$ python -q
>>> import numpy as np
>>> np.set_printoptions(precision=2, suppress=True, linewidth=100)
>>> rnd = lambda a: np.round(a, 2) + 0
>>> rng = np.random.default_rng(51782)
>>> labels = rng.integers(0, 2, 6)
>>> A = np.array([[-1, 4, 2, 2, 2, 0],
...     [-2, 0, -4, 1, -1, 5],
...     [3, -1, 5, 2, -4, -1],
...     [-2, -2, -3, -5, 5, 4],
...     [3, -5, 4, 4, 5, 5],
...     [2, 4, -4, 2, 0, 2]]) * (labels[:, None] == labels)
>>> A
array([[-1,  4,  2,  0,  2,  0],
       [-2,  0, -4,  0, -1,  0],
       [ 3, -1,  5,  0, -4,  0],
       [ 0,  0,  0, -5,  0,  4],
       [ 3, -5,  4,  0,  5,  0],
       [ 0,  0,  0,  2,  0,  2]])
>>> r0 = np.array([1, 2, 2, 1, -1, 2])
>>> M2 = A + np.outer(r0, np.eye(6)[3])
>>> np.linalg.matrix_rank(M2 - A)
np.int64(1)
>>> M2
array([[-1.,  4.,  2.,  1.,  2.,  0.],
       [-2.,  0., -4.,  2., -1.,  0.],
       [ 3., -1.,  5.,  2., -4.,  0.],
       [ 0.,  0.,  0., -4.,  0.,  4.],
       [ 3., -5.,  4., -1.,  5.,  0.],
       [ 0.,  0.,  0.,  4.,  0.,  2.]])
>>> M2 = A / np.sqrt((A ** 2).mean(axis=1, keepdims=True))
>>> np.linalg.matrix_rank(A - A.mean(axis=1, keepdims=True))
np.int64(5)
>>> rnd(np.linalg.norm(M2, axis=1))
array([2.45, 2.45, 2.45, 2.45, 2.45, 2.45])
>>> r0 = np.array([1, 0, 0])
>>> np.cross(A[0, :3], A[1, :3])
array([-16,  -8,   8])
>>> cov = A.T @ A
>>> np.linalg.matrix_rank(cov)
np.int64(6)
>>> (A @ A.T).shape
(6, 6)
>>> np.allclose(cov, cov.T)
True
>>> rnd(np.linalg.eigvalsh(cov)[::-1])
array([96.86, 45.9 , 41.12, 29.13,  7.88,  0.11])
>>> J = np.load("test11.npy")
>>> rnd(J)
array([[0.33, 0.33, 0.33],
       [0.5 , 0.5 , 0.  ],
       [0.  , 0.  , 1.  ]])
>>> r = np.linalg.matrix_rank(J)
>>> r
np.int64(2)
>>> null = np.linalg.svd(J)[2][r:].T
>>> rnd(null @ null.T)
array([[ 0.5, -0.5,  0. ],
       [-0.5,  0.5,  0. ],
       [ 0. ,  0. ,  0. ]])
>>> rnd(J @ null)
array([[0.],
       [0.],
       [0.]])
>>> [int(np.linalg.matrix_rank(J[:, :j + 1])) for j in range(3)]
[1, 1, 2]
>>> U, sv, VT = np.linalg.svd(J)
>>> vecs = VT[:(sv > 1e-8).sum()]
>>> x = J[0] + -1 * J[1] + rng.integers(2) * np.eye(3)[1]
>>> rnd(x)
array([-0.17,  0.83,  0.33])
>>> np.allclose(vecs.T @ vecs @ x, x)
False
>>> rnd(np.linalg.norm(x - vecs.T @ vecs @ x))
np.float64(0.71)
>>> rnd(np.diag(vecs.T @ vecs))
array([0.5, 0.5, 1. ])
>>> np.linalg.matrix_rank(np.vstack([J, x]))
np.int64(3)
>>> T = np.stack([J, 3 * J, J[::-1]])
>>> rnd(np.linalg.det(T))
array([0., 0., 0.])
>>> T.shape
(3, 3, 3)
>>> (T @ J.T).shape
(3, 3, 3)
>>> np.linalg.matrix_rank(T)
array([2, 2, 2])
>>> x = np.array([2, 2, 0])
>>> rnd(J * x)
array([[0.67, 0.67, 0.  ],
       [1.  , 1.  , 0.  ],
       [0.  , 0.  , 0.  ]])
>>> rnd(np.einsum("ij,j->i", J, x))
array([1.33, 2.  , 0.  ])
>>> data = np.load("a.npy")
>>> data
array([[1, 0, 0, 0],
       [0, 0, 0, 1],
       [0, 0, 1, 0],
       [0, 1, 0, 0]])
>>> x = np.array([3, 1, -3, -1])
>>> rnd(np.linalg.inv(data))
array([[1., 0., 0., 0.],
       [0., 0., 0., 1.],
       [0., 0., 1., 0.],
       [0., 1., 0., 0.]])
>>> data.T @ (data @ x)
array([ 3,  1, -3, -1])
>>> w, vecs = np.linalg.eigvalsh(data)
Traceback (most recent call last):
  File "<python-input-50>", line 1, in <module>
    w, vecs = np.linalg.eigvalsh(data)
    ^^^^^^^
ValueError: too many values to unpack (expected 2)
>>> w, vecs = np.linalg.eigh(data)
>>> np.unique(w.round(6) + 0, return_counts=True)[1]
array([1, 3])
>>> rnd(vecs.T @ vecs)
array([[1., 0., 0., 0.],
       [0., 1., 0., 0.],
       [0., 0., 1., 0.],
       [0., 0., 0., 1.]])
>>> w
array([-1.,  1.,  1.,  1.])
>>> rnd(vecs @ np.diag(w) @ vecs.T)
array([[1., 0., 0., 0.],
       [0., 0., 0., 1.],
       [0., 0., 1., 0.],
       [0., 1., 0., 0.]])
>>> rnd(np.linalg.eigvalsh(data + 3 * np.eye(4)))
array([2., 4., 4., 4.])
>>> rnd(np.linalg.eigvalsh(data @ data))
array([1., 1., 1., 1.])
>>> w.sum(), np.trace(data)
(np.float64(2.0), np.int64(2))
>>> rnd(vecs.T @ data @ vecs)
array([[-1.,  0.,  0.,  0.],
       [ 0.,  1.,  0.,  0.],
       [ 0.,  0.,  1.,  0.],
       [ 0.,  0.,  0.,  1.]])
>>> w, vecs = np.linalg.eig(data)
>>> data @ vecs[:, 0] - w[0] * vecs[:, 0]
array([0., 0., 0., 0.])
>>> np.prod(w)
np.float64(-1.0)
>>> mat = np.array([[0, 1, 0, 1, 0, 0],
...     [1, 0, 0, 0, 0, 1],
...     [0, 0, 0, 0, 0, 1],
...     [1, 0, 0, 0, 0, 0],
...     [0, 0, 0, 0, 0, 1],
...     [0, 1, 1, 0, 1, 0]])
>>> U, sv, VT = np.linalg.svd(mat)
>>> rnd(sv)
array([1.9 , 1.9 , 1.18, 1.18, 0.  , 0.  ])
>>> M2 = U[:, :4] @ np.diag(sv[:4]) @ VT[:4]
>>> rnd(np.abs(mat - M2).max())
np.float64(0.0)
>>> np.linalg.matrix_rank(M2)
np.int64(4)
>>> rnd(np.linalg.norm(mat - M2) / np.linalg.norm(mat))
np.float64(0.0)
>>> arr = np.array([[-1.0, 5.0, 0.0, 0.0],
...     [5.0, -6.0, 5.0, 0.0],
...     [0.0, 5.0, -1.0, 5.0],
...     [0.0, 0.0, 5.0, -7.0]])
>>> U, sv, VT = np.linalg.svd(arr)
>>> np.argmax(sv[:-1] / (sv[1:] + 1e-6)) + 1
np.int64(3)
>>> M2 = U[:, :3] @ np.diag(sv[:3]) @ VT[:3]
>>> rnd(M2)
array([[-1.2 ,  4.94,  0.13,  0.09],
       [ 4.94, -6.01,  5.04,  0.02],
       [ 0.13,  5.04, -1.09,  4.94],
       [ 0.09,  0.02,  4.94, -7.04]])
>>> w, vecs = np.linalg.eigh(arr)
>>> rnd(np.linalg.eigvalsh(arr @ arr))
array([  0.12,  23.8 ,  64.82, 148.26])
>>> rnd(vecs.T @ arr @ vecs)
array([[-12.18,   0.  ,   0.  ,   0.  ],
       [  0.  ,  -8.05,   0.  ,   0.  ],
       [  0.  ,   0.  ,   0.35,   0.  ],
       [  0.  ,   0.  ,   0.  ,   4.88]])
>>> np.unique(w.round(6) + 0, return_counts=True)[1]
array([1, 1, 1, 1])
